% python3 -q
>>> import numpy as np
>>> import numpy.linalg as la
>>> np.set_printoptions(precision=2, suppress=True, linewidth=160)
>>> def rd(a):
...     return np.round(a, 2) + 0
... 
>>> m1 = np.loadtxt("out9.csv", delimiter=",")
>>> print(rd(m1))
[[ 0.96 -0.2  -0.2 ]
 [-0.2   0.02 -0.98]
 [-0.2  -0.98  0.02]]
>>> rd(la.pinv(m1))
array([[ 0.96, -0.2 , -0.2 ],
       [-0.2 ,  0.02, -0.98],
       [-0.2 , -0.98,  0.02]])
>>> rd(la.svd(m1, compute_uv=False))
array([1., 1., 1.])
>>> rd(m1[:, 0] @ m1[:, 2])
np.float64(0.0)
>>> print(rd(la.norm(m1, axis=0)))
[1. 1. 1.]
>>> E = np.load("w.npy")
>>> print(E)
[[2 1 2 1]
 [3 0 3 0]
 [2 1 2 1]
 [3 0 3 0]]
>>> rd(la.det(2 * E)), rd(la.det(E))
(np.float64(0.0), np.float64(0.0))
>>> np.einsum("ii->", E)
np.int64(4)
>>> print(rd(np.poly(E)))
[  1.  -4. -12.   0.   0.]
>>> rd(la.det(E[::-1]))
np.float64(0.0)
>>> np.kron(np.eye(2, dtype=int), E)
array([[2, 1, 2, 1, 0, 0, 0, 0],
       [3, 0, 3, 0, 0, 0, 0, 0],
       [2, 1, 2, 1, 0, 0, 0, 0],
       [3, 0, 3, 0, 0, 0, 0, 0],
       [0, 0, 0, 0, 2, 1, 2, 1],
       [0, 0, 0, 0, 3, 0, 3, 0],
       [0, 0, 0, 0, 2, 1, 2, 1],
       [0, 0, 0, 0, 3, 0, 3, 0]])
>>> print(rd(la.eigvals(E).sum().real))
4.0
>>> np.trace(E)
np.int64(4)
>>> np.allclose(E @ E.T, E.T @ E)
False
>>> rd(np.sort(np.abs(la.eigvals(E))))
array([0., 0., 2., 6.])
>>> rd(np.abs(la.eigvals(E)).max())
np.float64(6.0)
>>> rd(la.norm(E, 2) / la.norm(E))
np.float64(0.98)
>>> print(la.matrix_rank(E, rtol=0.1))
2
>>> print(la.cond(E) > 100)
True
>>> left, sig, vt = la.svd(E)
>>> np.argmax(sig[:-1] / (sig[1:] + 1e-6)) + 1
np.int64(2)
>>> B = left[:, :2] @ np.diag(sig[:2]) @ vt[:2]
>>> rd(la.norm(E - B, 2)), rd(sig[2])
(np.float64(0.0), np.float64(0.0))
>>> print(rd(la.norm(E - B) / la.norm(E)))
0.0
>>> W0 = np.array([[1.8, -1.6, 2.7, 1.6],
...     [0.9, 3.4, -1.9, 1.6],
...     [1.69, -1.67, 2.57, 2.22]])
>>> x0 = np.array([2, 0, 2, 1])
>>> rd(W0 @ np.ones(4))
array([4.5 , 4.  , 4.81])
>>> print(la.norm(W0 @ x0) <= la.norm(W0, 2) * la.norm(x0) + 1e-9)
True
>>> np.sign((W0 @ x0).round(6))
array([ 1., -1.,  1.])
>>> print(W0 * x0)
[[ 3.6  -0.    5.4   1.6 ]
 [ 1.8   0.   -3.8   1.6 ]
 [ 3.38 -0.    5.14  2.22]]
>>> rd((W0 * x0).sum(axis=1))
array([10.6 , -0.4 , 10.74])
>>> rd(np.einsum("ij,j->i", W0, x0))
array([10.6 , -0.4 , 10.74])
>>> W0 @ np.eye(4)[2]
array([ 2.7 , -1.9 ,  2.57])
>>> (W0 @ x0).argmax()
np.int64(2)
>>> t = np.radians(120)
>>> Rm = np.eye(4)
>>> Rm[3, 3] = Rm[1, 1] = np.cos(t)
>>> Rm[3, 1], Rm[1, 3] = -np.sin(t), np.sin(t)
>>> rd(Rm)
array([[ 1.  ,  0.  ,  0.  ,  0.  ],
       [ 0.  , -0.5 ,  0.  ,  0.87],
       [ 0.  ,  0.  ,  1.  ,  0.  ],
       [ 0.  , -0.87,  0.  , -0.5 ]])
>>> B = W0 @ Rm.T
>>> rd(la.svd(W0, compute_uv=False)), rd(la.svd(B, compute_uv=False))
(array([6.05, 3.83, 0.38]), array([6.05, 3.83, 0.38]))
>>> np.allclose(W0 @ W0.T, B @ B.T)
True
>>> rd(la.norm(W0, 1)), rd(la.norm(W0, np.inf))
(np.float64(7.17), np.float64(8.15))
>>> print(rd(W0[0] @ W0[2]))
16.2
>>> print(rd(la.norm(W0[0], 1)), rd(la.norm(W0[0], np.inf)))
7.7 2.7
>>> rd(la.norm(W0) ** 2 / la.norm(W0, 2) ** 2)
np.float64(1.41)
>>> print(rd(la.norm(W0, axis=0)))
[2.63 4.11 4.18 3.17]
>>> B = np.array([[2, 3, 1], [-1, 1, 0], [0, 3, 2], [-1, -3, -3]])
>>> rd(B.T @ W0.T)
array([[ 3.6 , -3.2 ,  2.83],
       [ 7.1 , -4.4 ,  4.45],
       [ 2.4 , -7.7 ,  0.17]])
>>> la.matrix_rank(W0 @ B)
np.int64(3)
>>> rd(np.einsum("ij->j", W0))
array([4.39, 0.13, 3.37, 5.42])
>>> F = np.loadtxt("m.csv", delimiter=",")
>>> F
array([[ 2., -4., -3., -4., -4.],
       [ 2., -4., -3., -4., -4.]])
>>> # looks like rank 1
>>> rk = la.matrix_rank(F)
>>> rk
np.int64(1)
>>> null = la.svd(F)[2][rk:].T
>>> la.matrix_rank(F.T @ F), la.matrix_rank(F @ F.T)
(np.int64(1), np.int64(1))
>>> np.allclose(F @ null, 0)
True
>>> null.shape
(5, 4)
>>> cov = F.T @ F
>>> np.diag(cov)
array([ 8., 32., 18., 32., 32.])
>>> print(la.matrix_rank(cov))
1
>>> (F @ F.T).shape
(2, 2)
>>> np.trace(cov), (F ** 2).sum()
(np.float64(122.0), np.float64(122.0))
>>> [round(float(x), 2) for x in la.svd(F, compute_uv=False)[:3]]
[11.05, 0.0]
>>> print(np.argsort(-la.norm(F, axis=0).round(6), kind="stable")[:3])
[1 3 4]
>>> rd(la.norm(F, 2) / la.norm(F))
np.float64(1.0)
>>> B = F[0, 0] * F[1:] - np.outer(F[1:, 0], F[0])
>>> print(B)
[[0. 0. 0. 0. 0.]]
>>> np.flatnonzero(~B.round(6).any(axis=1))
array([0])
>>> F[:, 0] / F[0, 0]
array([1., 1.])
>>> B = F / np.sqrt((F ** 2).mean(axis=1, keepdims=True))
>>> rd(F - F.mean(axis=1, keepdims=True))
array([[ 4.6, -1.4, -0.4, -1.4, -1.4],
       [ 4.6, -1.4, -0.4, -1.4, -1.4]])
>>> la.matrix_rank(B) == la.matrix_rank(F)
np.True_
>>> A = np.load("x.npy")
>>> A
array([[13, -2, -2,  5,  6],
       [-2, 16,  0,  2,  4],
       [-2,  0, 10,  1,  3],
       [ 5,  2,  1,  3,  4],
       [ 6,  4,  3,  4,  6]])
>>> evals, evecs = la.eigh(A)
>>> x0 = np.array([3, 1, -2, 3, 2])
>>> np.abs(A).sum(axis=1).max(), rd(np.abs(evals).max())
(np.int64(28), np.float64(19.56))
>>> rd(x0 @ A @ x0 / (x0 @ x0)), rd(evals[0]), rd(evals[-1])
(np.float64(16.22), np.float64(0.0), np.float64(19.56))
>>> (np.sign(evecs[:, -1].round(6)) == np.sign(evecs[0, -1].round(6))).astype(int)
array([1, 1, 1, 1, 1])
>>> print(x0 @ A @ x0)
438
>>> rd(evecs * np.maximum(evals, 0) @ evecs.T)
array([[13., -2., -2.,  5.,  6.],
       [-2., 16.,  0.,  2.,  4.],
       [-2.,  0., 10.,  1.,  3.],
       [ 5.,  2.,  1.,  3.,  4.],
       [ 6.,  4.,  3.,  4.,  6.]])
>>> rd(la.eigvalsh(A[1:, 1:]))
array([ 0.09,  5.18, 11.38, 18.35])
>>> left, sig, vt = la.svd(A, full_matrices=False)
>>> rd(left.T @ A @ vt.T)
array([[19.56,  0.  ,  0.  ,  0.  ,  0.  ],
       [ 0.  , 17.16,  0.  ,  0.  ,  0.  ],
       [ 0.  ,  0.  , 11.09,  0.  ,  0.  ],
       [ 0.  ,  0.  ,  0.  ,  0.19,  0.  ],
       [ 0.  ,  0.  ,  0.  ,  0.  ,  0.  ]])
>>> rd(left.T @ left)
array([[1., 0., 0., 0., 0.],
       [0., 1., 0., 0., 0.],
       [0., 0., 1., 0., 0.],
       [0., 0., 0., 1., 0.],
       [0., 0., 0., 0., 1.]])
>>> rd(np.cumsum(sig ** 2) / np.sum(sig ** 2))
array([0.48, 0.85, 1.  , 1.  , 1.  ])
>>> rd(vt @ vt.T)
array([[1., 0., 0., 0., 0.],
       [0., 1., 0., 0., 0.],
       [0., 0., 1., 0., 0.],
       [0., 0., 0., 1., 0.],
       [0., 0., 0., 0., 1.]])
>>> print(rd(np.abs(vt[0])))
[0.6  0.47 0.08 0.37 0.53]
>>> cov = A.T @ A
>>> print(la.matrix_rank(cov))
4
>>> cov
array([[238, -24, -23,  98, 120],
       [-24, 280,  18,  44,  84],
       [-23,  18, 114,  15,  40],
       [ 98,  44,  15,  55,  77],
       [120,  84,  40,  77, 113]])
>>> print(np.diag(cov))
[238 280 114  55 113]
>>> print(rd(la.svd(A, compute_uv=False) ** 2))
[382.66 294.37 122.94   0.04   0.  ]
>>> evals, evecs = la.eigh(A)
>>> rd(evecs @ np.diag(evals) @ evecs.T)
array([[13., -2., -2.,  5.,  6.],
       [-2., 16.,  0.,  2.,  4.],
       [-2.,  0., 10.,  1.,  3.],
       [ 5.,  2.,  1.,  3.,  4.],
       [ 6.,  4.,  3.,  4.,  6.]])
>>> rd(evecs.T @ evecs)
array([[1., 0., 0., 0., 0.],
       [0., 1., 0., 0., 0.],
       [0., 0., 1., 0., 0.],
       [0., 0., 0., 1., 0.],
       [0., 0., 0., 0., 1.]])
>>> np.abs(evecs[:, -1]).round(6).argmax()
np.int64(0)
>>> np.unique(evals.round(6) + 0, return_counts=True)[1]
array([1, 1, 1, 1, 1])
>>> rd(np.abs(evecs[:, -1]))
array([0.6 , 0.47, 0.08, 0.37, 0.53])
>>> (evals > 1e-8).sum(), (evals < -1e-8).sum()
(np.int64(4), np.int64(0))
>>> rk = la.matrix_rank(A)
>>> rk
np.int64(4)
>>> null = la.svd(A)[2][rk:].T
>>> print(np.allclose(A @ null, 0))
True
>>> null.shape
(5, 1)
>>> print(rd(null[:, 0] / null[np.abs(null[:, 0]).round(6).argmax(), 0]))
[-0.45 -0.27 -0.36 -0.27  1.  ]
>>> [int(la.matrix_rank(np.delete(A, i, axis=0))) for i in range(5)]
[4, 4, 4, 4, 4]
>>> print(rd(A @ null))
[[0.]
 [0.]
 [0.]
 [0.]
 [0.]]
>>> [int(la.matrix_rank(A[:, :j + 1])) for j in range(5)]
[1, 2, 3, 4, 4]
>>> C = np.sign(np.array([[0, -3, 3, -1], [2, 3, 0, -1], [-3, -2, -3, -2], [3, 3, 3, -2]]))
>>> B = (np.tril(C, -1) + np.eye(4)) @ (np.triu(C, 1) + np.eye(4))
>>> evals = np.array([3, 1, 2, 1])
>>> mat = np.rint(B * evals @ la.inv(B)) + 0
>>> mat
array([[ 1., -5., -4.,  3.],
       [ 0., -4., -4.,  3.],
       [ 0.,  4.,  5., -2.],
       [ 0., -6., -4.,  5.]])
>>> rng = np.random.default_rng(319496)
>>> lab = rng.permutation(4)
>>> B = mat[:, lab] * rng.choice([-1, 1], 4)
>>> B
array([[-4.,  1., -3., -5.],
       [-4.,  0., -3., -4.],
       [ 5.,  0.,  2.,  4.],
       [-4.,  0., -5., -6.]])
>>> left, _, vt = la.svd(mat.T @ B)
>>> rd(la.lstsq(mat, B)[0])
array([[ 0.,  1.,  0.,  0.],
       [ 0.,  0.,  0.,  1.],
       [ 1.,  0.,  0.,  0.],
       [ 0.,  0., -1.,  0.]])
>>> rd(left @ vt)
array([[ 0.,  1.,  0.,  0.],
       [ 0.,  0.,  0.,  1.],
       [ 1.,  0.,  0.,  0.],
       [ 0.,  0., -1.,  0.]])
